% ipython --no-banner

In [1]: import numpy as np

In [2]: from numpy import linalg as LA

In [3]: np.set_printoptions(precision=3, suppress=True, linewidth=160)

In [4]: K = np.array([[12.0, 6.0, 3.0, 0.0, 6.0, 9.0],
   ...:     [6.0, 7.0, 2.0, 0.0, 4.0, 6.0],
   ...:     [3.0, 2.0, 4.0, 0.0, 2.0, 3.0],
   ...:     [0.0, 0.0, 0.0, 3.0, 0.0, 0.0],
   ...:     [6.0, 4.0, 2.0, 0.0, 7.0, 6.0],
   ...:     [9.0, 6.0, 3.0, 0.0, 6.0, 12.0]])

In [5]: ev, evecs = LA.eigh(K)

In [6]: x = np.array([6, -1, -3, -4, 5, 6])

In [7]: x @ K @ x
Out[7]: np.float64(2050.0)

In [8]: LA.eigvalsh(K[1:, 1:])
Out[8]: array([ 3.,  3.,  3.,  3., 21.])

In [9]: F = np.loadtxt("out2.csv", delimiter=",")

In [10]: F
Out[10]: 
array([[0.5 , 0.  , 0.5 , 0.  , 0.  ],
       [0.5 , 0.5 , 0.  , 0.  , 0.  ],
       [0.25, 0.  , 0.25, 0.25, 0.25],
       [0.  , 0.2 , 0.2 , 0.4 , 0.2 ],
       [0.5 , 0.  , 0.  , 0.  , 0.5 ]])

In [11]: P = np.triu(np.array([[0, 3, -2, -2, 3],
    ...:     [0, 1, 3, 2, 2],
    ...:     [-2, -3, 3, 1, 3],
    ...:     [-2, 3, -2, 0, -3],
    ...:     [-1, 2, 3, 3, 1]]), 1) + np.eye(5)

In [12]: M2 = P @ F @ LA.inv(P)

In [13]: LA.matrix_rank(M2)
Out[13]: np.int64(5)

In [14]: round(float(np.trace(M2)), 3), np.trace(F)
Out[14]: (2.15, np.float64(2.15))

In [15]: round(float(LA.det(M2)), 3)
Out[15]: -0.006

In [16]: f = np.array([1, 0, -3])

In [17]: np.polyval(f, F[0])
Out[17]: array([-2.75, -3.  , -2.75, -3.  , -3.  ])

In [18]: np.correlate(F[0], F[4], "full")
Out[18]: array([0.25, 0.  , 0.25, 0.  , 0.25, 0.  , 0.25, 0.  , 0.  ])

In [19]: np.cross(F[0, :3], F[4, :3])
Out[19]: array([0.  , 0.25, 0.  ])

In [20]: np.sort(np.abs(LA.eigvals(F)))[::-1]
Out[20]: array([1.   , 0.5  , 0.465, 0.465, 0.058])

In [21]: LA.matrix_power(F, 100)
Out[21]: 
array([[0.372, 0.047, 0.279, 0.116, 0.186],
       [0.372, 0.047, 0.279, 0.116, 0.186],
       [0.372, 0.047, 0.279, 0.116, 0.186],
       [0.372, 0.047, 0.279, 0.116, 0.186],
       [0.372, 0.047, 0.279, 0.116, 0.186]])

In [22]: F @ np.ones(5)
Out[22]: array([1., 1., 1., 1., 1.])

In [23]: pr = np.eye(5)[0]

In [24]: for _ in range(5):
    ...:     pr = pr @ F
    ...:     print(pr.round(3))
    ...: 
[0.5 0.  0.5 0.  0. ]
[0.375 0.    0.375 0.125 0.125]
[0.344 0.025 0.306 0.144 0.181]
[0.352 0.041 0.277 0.134 0.196]
[0.364 0.047 0.272 0.123 0.194]
